$ python -q
>>> import numpy as np
>>> import numpy.linalg as la
>>> np.set_printoptions(precision=2, suppress=True, linewidth=200)
>>> def tidy(a):
...     return np.round(a, 2) + 0
... 
>>> basis = np.array([[0, 1, 2, 1]])
>>> rng = np.random.default_rng(105064)
>>> X = rng.normal(size=(12, 1)) @ basis + np.array([9, 5, -7, -2])
>>> tidy(X)
array([[ 9.  ,  3.72, -9.57, -3.28],
       [ 9.  ,  4.84, -7.31, -2.16],
       [ 9.  ,  4.29, -8.41, -2.71],
       [ 9.  ,  4.39, -8.22, -2.61],
       [ 9.  ,  4.02, -8.97, -2.98],
       [ 9.  ,  5.98, -5.03, -1.02],
       [ 9.  ,  6.75, -3.51, -0.25],
       [ 9.  ,  4.58, -7.84, -2.42],
       [ 9.  ,  4.2 , -8.61, -2.8 ],
       [ 9.  ,  6.32, -4.35, -0.68],
       [ 9.  ,  5.29, -6.43, -1.71],
       [ 9.  ,  5.89, -5.22, -1.11]])
>>> u = np.array([-6, -5, -9])
>>> tidy(np.convolve(X[3], u))
array([-54.  , -71.34, -53.62,  17.26,  87.04,  23.49])
>>> theta = np.radians(15)
>>> R = np.eye(4)
>>> R[2, 2] = R[3, 3] = np.cos(theta)
>>> R[2, 3], R[3, 2] = -np.sin(theta), np.sin(theta)
>>> tidy(R)
array([[ 1.  ,  0.  ,  0.  ,  0.  ],
       [ 0.  ,  1.  ,  0.  ,  0.  ],
       [ 0.  ,  0.  ,  0.97, -0.26],
       [ 0.  ,  0.  ,  0.26,  0.97]])
>>> out = X @ R.T
>>> tidy(np.abs(out - X).max(axis=0))
array([0.  , 0.  , 1.18, 2.36])
>>> tidy(la.det(R)), tidy(np.trace(R))
(np.float64(1.0), np.float64(3.93))
>>> tidy(la.svd(X, compute_uv=False)), tidy(la.svd(out, compute_uv=False))
(array([43.71,  7.58,  0.  ,  0.  ]), array([43.71,  7.58,  0.  ,  0.  ]))
>>> np.allclose(la.norm(X, axis=1), la.norm(out, axis=1))
True
>>> Uu, sig, vt = la.svd(X)
>>> np.argmax(sig[:-1] / (sig[1:] + 1e-6)) + 1
np.int64(2)
>>> out = Uu[:, :2] @ np.diag(sig[:2]) @ vt[:2]
>>> tidy(la.norm(X - out) / la.norm(X))
np.float64(0.0)
>>> tidy(la.norm(X - out, 2)), tidy(sig[2])
(np.float64(0.0), np.float64(0.0))
>>> tidy(out)
array([[ 9.  ,  3.72, -9.57, -3.28],
       [ 9.  ,  4.84, -7.31, -2.16],
       [ 9.  ,  4.29, -8.41, -2.71],
       [ 9.  ,  4.39, -8.22, -2.61],
       [ 9.  ,  4.02, -8.97, -2.98],
       [ 9.  ,  5.98, -5.03, -1.02],
       [ 9.  ,  6.75, -3.51, -0.25],
       [ 9.  ,  4.58, -7.84, -2.42],
       [ 9.  ,  4.2 , -8.61, -2.8 ],
       [ 9.  ,  6.32, -4.35, -0.68],
       [ 9.  ,  5.29, -6.43, -1.71],
       [ 9.  ,  5.89, -5.22, -1.11]])
>>> la.matrix_rank(out)
np.int64(2)
>>> [round(float(x), 2) for x in la.svd(X, compute_uv=False)[:3]]
[43.71, 7.58, 0.0]
>>> np.argsort(-la.norm(X, axis=0).round(6), kind="stable")[:3]
array([0, 2, 1])
>>> rk = la.matrix_rank(X)
>>> rk
np.int64(2)
>>> ns = la.svd(X)[2][rk:].T
>>> tidy(X @ ns)
array([[0., 0.],
       [0., 0.],
       [0., 0.],
       [0., 0.],
       [0., 0.],
       [0., 0.],
       [0., 0.],
       [0., 0.],
       [0., 0.],
       [0., 0.],
       [0., 0.],
       [0., 0.]])
>>> ns.shape
(4, 2)
>>> la.matrix_rank(X.T @ X), la.matrix_rank(X @ X.T)
(np.int64(2), np.int64(2))
>>> [int(la.matrix_rank(X[:, :j + 1])) for j in range(4)]
[1, 2, 2, 2]
>>> np.allclose(X @ ns, 0)
True
>>> E = np.load("mat.npy")
>>> E
array([[2., 0., 0., 0.],
       [0., 2., 3., 2.],
       [0., 1., 1., 0.],
       [0., 0., 3., 1.]])
>>> (E != 0).astype(int)
array([[1, 0, 0, 0],
       [0, 1, 1, 1],
       [0, 1, 1, 0],
       [0, 0, 1, 1]])
>>> tidy(np.sort(la.eigvals(E).real))
array([0.09, 0.09, 2.  , 3.82])
>>> E @ E
array([[ 4.,  0.,  0.,  0.],
       [ 0.,  7., 15.,  6.],
       [ 0.,  3.,  4.,  2.],
       [ 0.,  3.,  6.,  1.]])
>>> u, r1 = E[3], E[1]
>>> u @ r1
np.float64(11.0)
>>> u @ u
np.float64(10.0)
>>> pr = (u @ r1) / (u @ u) * u
>>> tidy((r1 - pr) @ u)
np.float64(0.0)
>>> tidy(la.norm(u + r1) ** 2 + la.norm(u - r1) ** 2)
np.float64(54.0)
>>> hat = np.triu(np.array([[-1, -1, 3, 1], [-3, -1, 1, 2], [-2, -2, -3, 2], [-3, -2, 0, -3]]), 1) + np.eye(4)
>>> out = hat @ E @ la.inv(hat)
>>> np.trace(out), np.trace(E)
(np.float64(6.0), np.float64(6.0))
>>> out
array([[  2.,   3.,  -6.,   3.],
       [  0.,   3.,   7., -16.],
       [  0.,   1.,   6., -12.],
       [  0.,   0.,   3.,  -5.]])
>>> tidy(la.det(out))
np.float64(10.0)
>>> feats = np.loadtxt("sample4.csv", delimiter=",")
>>> feats
array([[0., 0., 1., 1., 1.],
       [0., 0., 0., 0., 0.],
       [1., 0., 0., 1., 1.],
       [1., 0., 1., 0., 0.],
       [1., 0., 1., 0., 0.]])
>>> tidy(feats @ la.pinv(feats) @ feats)
array([[0., 0., 1., 1., 1.],
       [0., 0., 0., 0., 0.],
       [1., 0., 0., 1., 1.],
       [1., 0., 1., 0., 0.],
       [1., 0., 1., 0., 0.]])
>>> np.unique(feats.round(6), axis=0).shape
(4, 5)
>>> tidy(np.trace(la.pinv(feats) @ feats))
np.float64(3.0)
>>> tidy(la.eigvalsh(feats).min())
np.float64(-1.56)
>>> np.all(la.eigvalsh(feats) > 0)
np.False_
>>> K = np.load("case8.npy")
>>> K
array([[9.02, 0.  , 2.  , 6.  ],
       [3.  , 8.02, 7.  , 4.  ],
       [8.  , 9.  , 5.02, 8.  ],
       [9.  , 0.  , 2.  , 6.02]])
>>> np.argsort(-la.norm(K, axis=0).round(6), kind="stable")[:3]
array([0, 3, 1])
>>> w1 = np.array([[2, 1, 4, -2, -4],
...     [-4, 2, 1, 0, -4],
...     [-5, -1, 2, 5, 4],
...     [-5, -1, 2, 5, -2]])
>>> coef = np.array([-8, -9, 8, -6, 0])
>>> act = np.maximum(K @ w1 + coef, 0)
>>> (act > 0).astype(int)
array([[0, 0, 1, 1, 0],
       [0, 0, 1, 1, 0],
       [0, 1, 1, 1, 0],
       [0, 0, 1, 1, 0]])
>>> la.matrix_rank(act)
np.int64(3)
>>> tidy(act)
array([[ 0.  ,  0.  , 60.08, 15.96,  0.  ],
       [ 0.  ,  0.  , 50.02, 43.  ,  0.  ],
       [ 0.  ,  3.98, 75.04, 43.1 ,  0.  ],
       [ 0.  ,  0.  , 60.04, 16.1 ,  0.  ]])
>>> basis = np.array([[4, 8], [3, 9], [8, 1], [1, 3], [4, 3]])
>>> (act @ basis).round(6).argmax(axis=1)
array([0, 0, 0, 0])
>>> M = np.load("m.npy")
>>> M
array([[-1.67, -4.55,  3.94,  6.27],
       [ 8.48,  1.94, -3.01, -5.01],
       [ 1.5 ,  0.99, -4.58,  1.33],
       [ 2.51,  1.52, -2.28,  0.68],
       [ 0.13,  0.37, -3.58,  0.72],
       [-0.43,  0.61, -0.17,  0.45],
       [ 4.45, -1.17, -0.93, -2.95],
       [-3.05,  1.58, -2.91,  2.82],
       [-4.1 ,  6.36, -1.46,  0.06],
       [-0.05, -2.48,  0.03,  3.19],
       [ 1.28, -0.99,  0.53, -1.8 ],
       [ 7.  , -2.06,  2.87, -5.8 ],
       [ 7.83,  1.91, -2.33,  0.18],
       [-5.15,  1.9 , -2.09,  3.26],
       [ 7.43,  3.59, -1.77, -5.04]])
>>> cov = np.cov(M, rowvar=False)
>>> np.median(M, axis=0)
array([ 1.28,  0.99, -1.77,  0.45])
>>> tidy(np.corrcoef(M[:, 2], M[:, 0])[0, 1])
np.float64(-0.02)
>>> np.argwhere(np.triu(np.abs(np.corrcoef(M.T)) > 0.8, 1))
array([], shape=(0, 2), dtype=int64)
>>> tidy(la.eigvalsh(cov)[::-1])
array([28.31, 10.69,  3.82,  1.33])
>>> tidy(M.std(axis=0))
array([4.3 , 2.56, 2.24, 3.34])
>>> mat = 2 * np.eye(5) + np.eye(5, k=1)
>>> mat
array([[2., 1., 0., 0., 0.],
       [0., 2., 1., 0., 0.],
       [0., 0., 2., 1., 0.],
       [0., 0., 0., 2., 1.],
       [0., 0., 0., 0., 2.]])
>>> # triangular: eigenvalues sit on the diagonal
>>> w, vecs = la.eig(mat)
>>> mat @ vecs[:, 0] - w[0] * vecs[:, 0]
array([0., 0., 0., 0., 0.])
>>> w
array([2., 2., 2., 2., 2.])
>>> tidy(np.sort(la.eigvals(mat @ mat)))
array([4., 4., 4., 4., 4.])
>>> tidy(np.sort(la.eigvals(mat.T)))
array([2., 2., 2., 2., 2.])
>>> m1 = np.loadtxt("block3.csv", delimiter=",")
>>> m1
array([[ 0.,  0., -4., -2.],
       [ 0.,  0., -8.,  3.],
       [-4., -8.,  0.,  0.],
       [-2.,  3.,  0.,  0.]])
>>> w, vecs = la.eig(m1)
>>> tidy(w)
array([-9.14, -3.06,  3.06,  9.14])
>>> tidy(np.prod(w))
np.float64(784.0)
>>> tidy(np.sort(la.eigvals(m1 @ m1)))
array([ 9.38,  9.38, 83.62, 83.62])
>>> out = np.array([[-2, -2, 3], [2, -1, 3], [-3, 3, 1], [1, 0, 1]])
>>> np.einsum("ij->j", m1)
array([ -6.,  -5., -12.,   1.])
>>> la.matrix_rank(np.vstack([m1, out.T]))
np.int64(4)
>>> np.einsum("ik,kj->ji", m1, out)
array([[ 10.,  27.,  -8.,  10.],
       [-12., -24.,  16.,   1.],
       [ -6.,  -5., -36.,   3.]])
>>> np.vstack([m1, out.T]).shape
(7, 4)
>>> np.einsum("ij,ij->i", m1, m1)
array([20., 73., 80., 13.])
>>> w, vecs = la.eigh(m1)
>>> tidy(la.eigvalsh(m1 + -1 * np.eye(4)))
array([-10.14,  -4.06,   2.06,   8.14])
>>> tidy(np.abs(vecs[:, -1]))
array([0.27, 0.65, 0.69, 0.16])
>>> tidy(vecs @ np.diag(w) @ vecs.T)
array([[ 0.,  0., -4., -2.],
       [ 0.,  0., -8.,  3.],
       [-4., -8.,  0.,  0.],
       [-2.,  3.,  0.,  0.]])
>>> np.unique(w.round(6) + 0, return_counts=True)[1]
array([1, 1, 1, 1])
>>> (w > 1e-8).sum(), (w < -1e-8).sum()
(np.int64(2), np.int64(2))
>>> A = np.array([[-6, -1, -1, -5, -2],
...     [-4, 1, 1, -3, 0],
...     [3, 8, 8, 4, 7],
...     [-3, 2, 2, -2, 1]])
>>> la.cond(A) > 100
np.True_
>>> tidy(la.norm(A, 2) / la.norm(A))
np.float64(0.86)
>>> [round(float(x), 2) for x in la.svd(A, compute_uv=False)[:3]]
[15.27, 9.22, 0.0]
>>> np.unique(X.round(6), axis=0).shape
(12, 4)
>>> tidy(X @ la.pinv(X) @ X)
array([[ 9.  ,  3.72, -9.57, -3.28],
       [ 9.  ,  4.84, -7.31, -2.16],
       [ 9.  ,  4.29, -8.41, -2.71],
       [ 9.  ,  4.39, -8.22, -2.61],
       [ 9.  ,  4.02, -8.97, -2.98],
       [ 9.  ,  5.98, -5.03, -1.02],
       [ 9.  ,  6.75, -3.51, -0.25],
       [ 9.  ,  4.58, -7.84, -2.42],
       [ 9.  ,  4.2 , -8.61, -2.8 ],
       [ 9.  ,  6.32, -4.35, -0.68],
       [ 9.  ,  5.29, -6.43, -1.71],
       [ 9.  ,  5.89, -5.22, -1.11]])
